$ python3 -q
>>> import numpy as np
>>> np.set_printoptions(suppress=True, linewidth=200)
>>> A = np.load("out5.npy")
>>> A
array([[ 2.08,  0.95,  3.02],
       [ 2.07,  0.98,  2.93],
       [ 2.05,  1.  ,  3.05],
       [-0.03,  0.  ,  2.01],
       [-0.05, -0.01,  1.98],
       [-0.08, -0.02,  2.05],
       [ 1.  ,  0.99,  1.92],
       [ 0.95,  0.97,  2.  ],
       [ 0.93,  0.93,  2.  ]])
>>> x0 = np.array([2, 4, 9])
>>> rhs = A @ x0
>>> rhs.round(2)
array([35.14, 34.43, 35.55, 18.03, 17.68, 18.21, 23.24, 23.78, 23.58])
>>> np.round(np.linalg.pinv(A) @ A, 2) + 0
array([[1., 0., 0.],
       [0., 1., 0.],
       [0., 0., 1.]])
>>> rng = np.random.default_rng(41482)
>>> rhs = rhs + 0.1 * rng.normal(size=9)
>>> rhs.round(2)
array([35.14, 34.42, 35.72, 18.13, 17.75, 18.38, 23.4 , 23.91, 23.59])
>>> coef, *_ = np.linalg.lstsq(A, rhs)
>>> np.round(A.T @ (rhs - A @ coef), 2) + 0
array([0., 0., 0.])
>>> x0 = np.array([-3, -1, 1])
>>> a = np.maximum(A @ x0, 0)
>>> np.round(A.T @ a, 2)
array([-0.35, -0.07, 13.19])
>>> np.round(np.tanh(A @ x0), 2)
array([-1.  , -1.  , -1.  ,  0.97,  0.97,  0.98, -0.97, -0.95, -0.94])
>>> np.flatnonzero(a > 1e-9)
array([3, 4, 5])
>>> np.round(np.maximum(A @ (3 * x0), 0), 2)
array([0.  , 0.  , 0.  , 6.3 , 6.42, 6.93, 0.  , 0.  , 0.  ])
>>> a.round(2)
array([0.  , 0.  , 0.  , 2.1 , 2.14, 2.31, 0.  , 0.  , 0.  ])
>>> z = rng.permutation(3)
>>> B = A[:, z] * rng.choice([-1, 1], 3)
>>> B
array([[ 2.08, -3.02,  0.95],
       [ 2.07, -2.93,  0.98],
       [ 2.05, -3.05,  1.  ],
       [-0.03, -2.01,  0.  ],
       [-0.05, -1.98, -0.01],
       [-0.08, -2.05, -0.02],
       [ 1.  , -1.92,  0.99],
       [ 0.95, -2.  ,  0.97],
       [ 0.93, -2.  ,  0.93]])
>>> U, _, Vt = np.linalg.svd(A.T @ B)
>>> z
array([0, 2, 1])
>>> np.round(U @ Vt, 2) + 0
array([[ 1.,  0.,  0.],
       [ 0.,  0.,  1.],
       [ 0., -1.,  0.]])
